% python3 -q
>>> import numpy as np
>>> import numpy.linalg as la
>>> np.set_printoptions(precision=2, suppress=True, linewidth=160, legacy="1.25")
>>> M = -3 * np.eye(5) + np.eye(5, k=1)
>>> M
array([[-3.,  1.,  0.,  0.,  0.],
       [ 0., -3.,  1.,  0.,  0.],
       [ 0.,  0., -3.,  1.,  0.],
       [ 0.,  0.,  0., -3.,  1.],
       [ 0.,  0.,  0.,  0., -3.]])
>>> rng = np.random.default_rng(916)
>>> lab = rng.permutation(5)
>>> out = M[:, lab] * rng.choice([-1, 1], 5)
>>> out
array([[-0., -3., -0.,  0.,  1.],
       [-0.,  0., -1.,  0., -3.],
       [-0.,  0.,  3.,  1.,  0.],
       [-1.,  0., -0., -3.,  0.],
       [ 3.,  0., -0.,  0.,  0.]])
>>> left, _, vt = la.svd(M.T @ out)
>>> np.round(la.lstsq(M, out)[0], 2) + 0
array([[ 0.,  1.,  0.,  0.,  0.],
       [ 0.,  0.,  0.,  0.,  1.],
       [ 0.,  0., -1.,  0.,  0.],
       [ 0.,  0.,  0.,  1.,  0.],
       [-1.,  0.,  0.,  0.,  0.]])
>>> def softmax(z):
...     e = np.exp(z - z.max(axis=-1, keepdims=True))
...     return e / e.sum(axis=-1, keepdims=True)
... 
>>> np.round(softmax(10 * out[4]), 2) + 0
array([1., 0., 0., 0., 0.])
>>> softmax(out[4] + -2)
array([0.83, 0.04, 0.04, 0.04, 0.04])
>>> att = out @ out.T / np.sqrt(5)
>>> np.round(softmax(att), 2) + 0
array([[0.96, 0.  , 0.01, 0.01, 0.01],
       [0.  , 0.97, 0.  , 0.01, 0.01],
       [0.01, 0.  , 0.97, 0.  , 0.01],
       [0.01, 0.01, 0.  , 0.97, 0.  ],
       [0.02, 0.02, 0.02, 0.  , 0.94]])
>>> np.round(softmax(att + np.triu(np.full(att.shape, -np.inf), 1)), 2) + 0
array([[1.  , 0.  , 0.  , 0.  , 0.  ],
       [0.  , 1.  , 0.  , 0.  , 0.  ],
       [0.01, 0.  , 0.99, 0.  , 0.  ],
       [0.01, 0.01, 0.  , 0.97, 0.  ],
       [0.02, 0.02, 0.02, 0.  , 0.94]])
>>> np.round(softmax(att)[4] @ out, 2) + 0
array([ 2.83, -0.05,  0.03,  0.  , -0.03])
>>> softmax(att).round(6).argmax(axis=1)
array([0, 1, 2, 3, 4])
>>> r0, r1 = M[0], M[3]
>>> r0 @ r1
0.0
>>> pr = (r0 @ r1) / (r0 @ r0) * r0
>>> r1 - pr
array([ 0.,  0.,  0., -3.,  1.])
>>> la.matrix_rank(np.outer(r0, r1))
1
>>> pr
array([-0.,  0.,  0.,  0.,  0.])
>>> w, evecs = la.eig(M)
>>> np.sort(la.eigvals(M.T))
array([-3., -3., -3., -3., -3.])
>>> np.prod(w)
-243.0
>>> m1 = 0.7 ** np.abs(np.subtract.outer(np.arange(5), np.arange(5)))
>>> m1
array([[1.  , 0.7 , 0.49, 0.34, 0.24],
       [0.7 , 1.  , 0.7 , 0.49, 0.34],
       [0.49, 0.7 , 1.  , 0.7 , 0.49],
       [0.34, 0.49, 0.7 , 1.  , 0.7 ],
       [0.24, 0.34, 0.49, 0.7 , 1.  ]])
>>> out = la.invert(m1)
Traceback (most recent call last):
  File "<python-input-30>", line 1, in <module>
    out = la.invert(m1)
          ^^^^^^^^^
AttributeError: module 'numpy.linalg' has no attribute 'invert'
>>> out = la.inv(m1)
>>> la.inv(out)
array([[1.  , 0.7 , 0.49, 0.34, 0.24],
       [0.7 , 1.  , 0.7 , 0.49, 0.34],
       [0.49, 0.7 , 1.  , 0.7 , 0.49],
       [0.34, 0.49, 0.7 , 1.  , 0.7 ],
       [0.24, 0.34, 0.49, 0.7 , 1.  ]])
>>> la.eigvals(m1)
array([3.1 , 1.01, 0.43, 0.26, 0.19])
>>> round(la.det(2 * m1), 2), round(float(la.det(m1)), 2)
(2.16, 0.07)
>>> np.poly(m1)
array([ 1.  , -5.  ,  7.03, -3.81,  0.86, -0.07])
>>> np.round(np.einsum("ij,ji->", m1, m1), 2)
10.95
>>> la.norm(m1, axis=1)
array([1.38, 1.53, 1.57, 1.53, 1.38])
>>> round(float(la.norm(m1[3] - m1[4])), 2)
0.51
>>> la.norm(m1, axis=0)
array([1.38, 1.53, 1.57, 1.53, 1.38])
>>> round(float(la.norm(m1[3], 1)), 2), round(float(la.norm(m1[3], np.inf)), 2)
(3.23, 1.0)
>>> vec = np.array([-1, 3, 2, -1, 2])
>>> target = m1 @ vec
>>> c, lr = np.zeros(5), 1 / la.norm(m1, 2) ** 2
>>> for i in range(150):
...     c -= lr * m1.T @ (m1 @ c - target)
...     if i % 50 == 0: print(i, round(la.norm(m1 @ c - target), 2))
... 
0 0.99
50 0.66
100 0.46
>>> c
array([-0.51,  2.39,  1.82, -0.15,  1.46])
>>> w, evecs = la.eigh(m1)
>>> vec = np.array([3, 1, 3, 2, 1])
>>> evecs * np.maximum(w, 0) @ evecs.T
array([[1.  , 0.7 , 0.49, 0.34, 0.24],
       [0.7 , 1.  , 0.7 , 0.49, 0.34],
       [0.49, 0.7 , 1.  , 0.7 , 0.49],
       [0.34, 0.49, 0.7 , 1.  , 0.7 ],
       [0.24, 0.34, 0.49, 0.7 , 1.  ]])
>>> evecs * np.sqrt(w) @ evecs.T
array([[0.91, 0.35, 0.19, 0.11, 0.07],
       [0.35, 0.85, 0.33, 0.18, 0.11],
       [0.19, 0.33, 0.85, 0.33, 0.19],
       [0.11, 0.18, 0.33, 0.85, 0.35],
       [0.07, 0.11, 0.19, 0.35, 0.91]])
>>> round(float(np.abs(m1).sum(axis=1).max()), 2), np.round(np.abs(w).max(), 2)
(3.38, 3.1)
>>> evecs * np.abs(w) @ evecs.T
array([[1.  , 0.7 , 0.49, 0.34, 0.24],
       [0.7 , 1.  , 0.7 , 0.49, 0.34],
       [0.49, 0.7 , 1.  , 0.7 , 0.49],
       [0.34, 0.49, 0.7 , 1.  , 0.7 ],
       [0.24, 0.34, 0.49, 0.7 , 1.  ]])
>>> np.round(vec @ m1 @ vec, 2)
63.56
>>> round(float(vec @ m1 @ vec / (vec @ vec)), 2), np.round(w[0], 2), round(w[-1], 2)
(2.65, 0.19, 3.1)
>>> W0 = np.loadtxt("a.csv", delimiter=",")
>>> W0
array([[-3., -2., -1.],
       [ 0.,  1.,  2.],
       [ 3.,  4.,  5.],
       [ 6.,  7.,  8.],
       [ 9., 10., 11.],
       [12., 13., 14.]])
>>> np.argsort(-la.norm(W0, axis=0).round(6), kind="stable")[:3]
array([2, 1, 0])
>>> feats = np.load("data.npy")
>>> feats
array([[4, 0, 0],
       [0, 2, 0],
       [0, 0, 5]])
>>> out = la.invert(feats)
Traceback (most recent call last):
  File "<python-input-59>", line 1, in <module>
    out = la.invert(feats)
          ^^^^^^^^^
AttributeError: module 'numpy.linalg' has no attribute 'invert'
>>> out = la.inv(feats)
>>> la.det(feats) * out
array([[10.,  0.,  0.],
       [ 0., 20.,  0.],
       [ 0.,  0.,  8.]])
>>> np.allclose(out, feats.T)
False
>>> la.inv(out)
array([[4., 0., 0.],
       [0., 2., 0.],
       [0., 0., 5.]])
>>> out
array([[0.25, 0.  , 0.  ],
       [0.  , 0.5 , 0.  ],
       [0.  , 0.  , 0.2 ]])
>>> arr = np.load("block12.npy")
>>> arr
array([[1., 4., 0., 0., 0., 0.],
       [4., 2., 4., 0., 0., 0.],
       [0., 4., 0., 4., 0., 0.],
       [0., 0., 4., 2., 4., 0.],
       [0., 0., 0., 4., 2., 4.],
       [0., 0., 0., 0., 4., 2.]])
>>> r0, r1 = arr[4], arr[2]
>>> r0 @ r0
36.0
>>> pr = (r0 @ r1) / (r0 @ r0) * r0
>>> np.outer(r0, r1)
array([[ 0.,  0.,  0.,  0.,  0.,  0.],
       [ 0.,  0.,  0.,  0.,  0.,  0.],
       [ 0.,  0.,  0.,  0.,  0.,  0.],
       [ 0., 16.,  0., 16.,  0.,  0.],
       [ 0.,  8.,  0.,  8.,  0.,  0.],
       [ 0., 16.,  0., 16.,  0.,  0.]])
>>> np.round((r1 - pr) @ r0, 2)
0.0
>>> r1 - pr
array([ 0.  ,  4.  ,  0.  ,  2.22, -0.89, -1.78])
>>> out = la.invert(arr)
Traceback (most recent call last):
  File "<python-input-73>", line 1, in <module>
    out = la.invert(arr)
          ^^^^^^^^^
AttributeError: module 'numpy.linalg' has no attribute 'invert'
>>> out = la.inv(arr)
>>> out
array([[-0.71,  0.43,  0.5 , -0.43, -0.29,  0.57],
       [ 0.43, -0.11, -0.12,  0.11,  0.07, -0.14],
       [ 0.5 , -0.12, -0.44,  0.37,  0.25, -0.5 ],
       [-0.43,  0.11,  0.38, -0.11, -0.07,  0.14],
       [-0.29,  0.07,  0.25, -0.07, -0.21,  0.43],
       [ 0.57, -0.14, -0.5 ,  0.14,  0.43, -0.36]])
>>> np.round(la.inv(out), 2) + 0
array([[1., 4., 0., 0., 0., 0.],
       [4., 2., 4., 0., 0., 0.],
       [0., 4., 0., 4., 0., 0.],
       [0., 0., 4., 2., 4., 0.],
       [0., 0., 0., 4., 2., 4.],
       [0., 0., 0., 0., 4., 2.]])
>>> round(la.slogdet(arr)[0], 2)
-1.0
>>> (np.abs(out) > 1e-9).astype(int)
array([[1, 1, 1, 1, 1, 1],
       [1, 1, 1, 1, 1, 1],
       [1, 1, 1, 1, 1, 1],
       [1, 1, 1, 1, 1, 1],
       [1, 1, 1, 1, 1, 1],
       [1, 1, 1, 1, 1, 1]])
>>> vec = np.array([0, 1, 1, 0, 1, 0])
>>> target = arr @ vec
>>> c, lr = np.zeros(6), 1 / la.norm(arr, 2) ** 2
>>> for i in range(5):
...     c -= lr * arr.T @ (arr @ c - target)
...     if i % 1 == 0: print(i, round(la.norm(arr @ c - target), 2))
... 
0 3.12
1 2.29
2 1.85
3 1.56
4 1.33
>>> c
array([ 0.38,  0.73,  0.88,  0.27,  0.87, -0.02])
>>> r0, r1 = m1[1], m1[4]
>>> round(float(r0 @ r1), 2)
1.54
>>> pr = (r0 @ r1) / (r0 @ r0) * r0
>>> pr
array([0.46, 0.66, 0.46, 0.32, 0.23])
>>> np.round((r1 - pr) @ r0, 2)
-0.0
>>> [round(float(la.det(arr[:i, :i])), 2) + 0 for i in range(1, 7)]
[1.0, -14.0, -16.0, 192.0, 640.0, -1792.0]
>>> np.all(la.eigvalsh(arr) > 0)
False
>>> round(float(la.eigvalsh(arr).min()), 2)
-5.92
>>> F = np.loadtxt("case0.csv", delimiter=",")
>>> F.round(2) + 0
array([[ 0.87, -0.05, -0.33],
       [-0.05,  0.  ,  0.02],
       [-0.33,  0.02,  0.12]])
>>> round(np.trace(la.pinv(F) @ F), 2)
1.0
>>> np.unique(F.round(6), axis=0).shape
(3, 3)
>>> np.round(F @ la.pinv(F) @ F, 2) + 0
array([[ 0.87, -0.05, -0.33],
       [-0.05,  0.  ,  0.02],
       [-0.33,  0.02,  0.12]])
>>> vec = np.array([2, 1, 2])
>>> round(float(np.trace(F)), 2)
1.0
>>> la.eigvalsh(2 * F - np.eye(3))
array([-1., -1.,  1.])
>>> F @ vec
array([ 1.04, -0.06, -0.39])
>>> np.eye(3) - F
array([[ 0.13,  0.05,  0.33],
       [ 0.05,  1.  , -0.02],
       [ 0.33, -0.02,  0.88]])
>>> F @ F @ vec
array([ 1.04, -0.06, -0.39])
>>> np.round((vec - F @ vec) @ (F @ vec), 2)
-0.0
>>> lab = rng.integers(0, 2, 4)
>>> mat = np.array([[2, 0, 2, 1], [-1, -2, 1, 1], [0, -1, 2, -2], [0, 1, 0, 2]]) * (lab[:, None] == lab)
>>> mat
array([[ 2,  0,  0,  1],
       [ 0, -2,  1,  0],
       [ 0, -1,  2,  0],
       [ 0,  0,  0,  2]])
>>> np.sort(np.abs(la.eigvals(mat)))
array([1.73, 1.73, 2.  , 2.  ])
>>> mat.inv()
Traceback (most recent call last):
  File "<python-input-108>", line 1, in <module>
    mat.inv()
    ^^^^^^^
AttributeError: 'numpy.ndarray' object has no attribute 'inv'
>>> round(float(np.abs(la.eigvals(mat)).max()), 2)
2.0
>>> vec = np.array([1, 2, -1, 3])
>>> target = mat @ vec
>>> c, lr = np.zeros(4), 1 / la.norm(mat, 2) ** 2
>>> for i in range(30):
...     c -= lr * mat.T @ (mat @ c - target)
...     if i % 10 == 0: print(i, round(la.norm(mat @ c - target), 2))
... 
0 2.47
10 0.2
20 0.06
>>> round(float(la.cond(mat)), 2)
3.0
>>> blk = np.stack([mat, -1 * mat, mat[::-1]])
>>> blk.sum(axis=0)
array([[ 0,  0,  0,  2],
       [ 0, -1,  2,  0],
       [ 0, -2,  1,  0],
       [ 2,  0,  0,  1]])
>>> la.det(blk)
array([-12., -12., -12.])
>>> la.matrix_rank(blk.reshape(3, -1))
2
>>> la.matrix_rank(blk)
array([4, 4, 4])
>>> np.einsum("bij,cij->bc", blk, blk)
array([[ 19, -19,  12],
       [-19,  19, -12],
       [ 12, -12,  19]])
>>> np.kron(np.eye(2, dtype=int), mat)
array([[ 2,  0,  0,  1,  0,  0,  0,  0],
       [ 0, -2,  1,  0,  0,  0,  0,  0],
       [ 0, -1,  2,  0,  0,  0,  0,  0],
       [ 0,  0,  0,  2,  0,  0,  0,  0],
       [ 0,  0,  0,  0,  2,  0,  0,  1],
       [ 0,  0,  0,  0,  0, -2,  1,  0],
       [ 0,  0,  0,  0,  0, -1,  2,  0],
       [ 0,  0,  0,  0,  0,  0,  0,  2]])
>>> np.round(la.det(mat[::-1]), 2)
-12.0
>>> data = np.array([[3, 2, 2, -1, -3],
...     [-1, 0, -2, -1, 2],
...     [3, -3, 0, -2, 1],
...     [-3, 1, 2, -2, -1]])
>>> softmax(data).sum(axis=1)
array([1., 1., 1., 1.])
>>> np.round(softmax(10 * data[0]), 2) + 0
array([1., 0., 0., 0., 0.])
>>> att = data @ data.T / np.sqrt(5)
>>> np.round(softmax(att + np.triu(np.full(att.shape, -np.inf), 1)), 2) + 0
array([[1., 0., 0., 0.],
       [0., 1., 0., 0.],
       [0., 0., 1., 0.],
       [0., 0., 0., 1.]])
>>> np.round(softmax(att), 2) + 0
array([[1.  , 0.  , 0.  , 0.  ],
       [0.  , 0.98, 0.02, 0.01],
       [0.  , 0.  , 1.  , 0.  ],
       [0.  , 0.  , 0.  , 1.  ]])
>>> out = np.array([[1, 2, 2], [1, 2, 3]])
>>> cent = np.kron(out, data)
>>> la.matrix_rank(cent)
8
>>> round(float(la.norm(cent, 2)), 2), np.round(la.norm(out, 2) * la.norm(data, 2), 2)
(27.65, 27.65)
>>> blk = np.stack([data, -2 * data, data[::-1]])
>>> la.norm(blk, axis=(1, 2))
array([ 8.89, 17.78,  8.89])
>>> la.matrix_rank(blk)
array([4, 4, 4])
>>> blk.shape
(3, 4, 5)
>>> (blk @ data.T).shape
(3, 4, 4)
>>> out = np.array([[2, 3], [0, 0], [3, 2], [1, 2], [3, 2]])
>>> np.einsum("ij->j", data)
array([ 2,  0,  2, -6, -1])
>>> np.einsum("ik,kj->ij", data, out)
array([[  2,   5],
       [ -3,  -5],
       [  7,   7],
       [ -5, -11]])
>>> np.einsum("ij,ij->i", data, data)
array([27, 10, 23, 19])
>>> out.T @ data.T
array([[  2,  -3,   7,  -5],
       [  5,  -5,   7, -11]])
>>> vec = np.array([-1, 0, -1, 1, -2])
>>> h1 = np.maximum(data @ vec, 0)
>>> h1
array([0, 0, 0, 1])
>>> data * (h1 > 1e-9)[:, None]
array([[ 0,  0,  0,  0,  0],
       [ 0,  0,  0,  0,  0],
       [ 0,  0,  0,  0,  0],
       [-3,  1,  2, -2, -1]])
>>> np.flatnonzero(h1 > 1e-9)
array([3])
>>> data.T @ h1
array([-3,  1,  2, -2, -1])
>>> np.maximum(data @ vec, 0) - np.maximum(-data @ vec, 0)
array([ 0, -2, -7,  1])
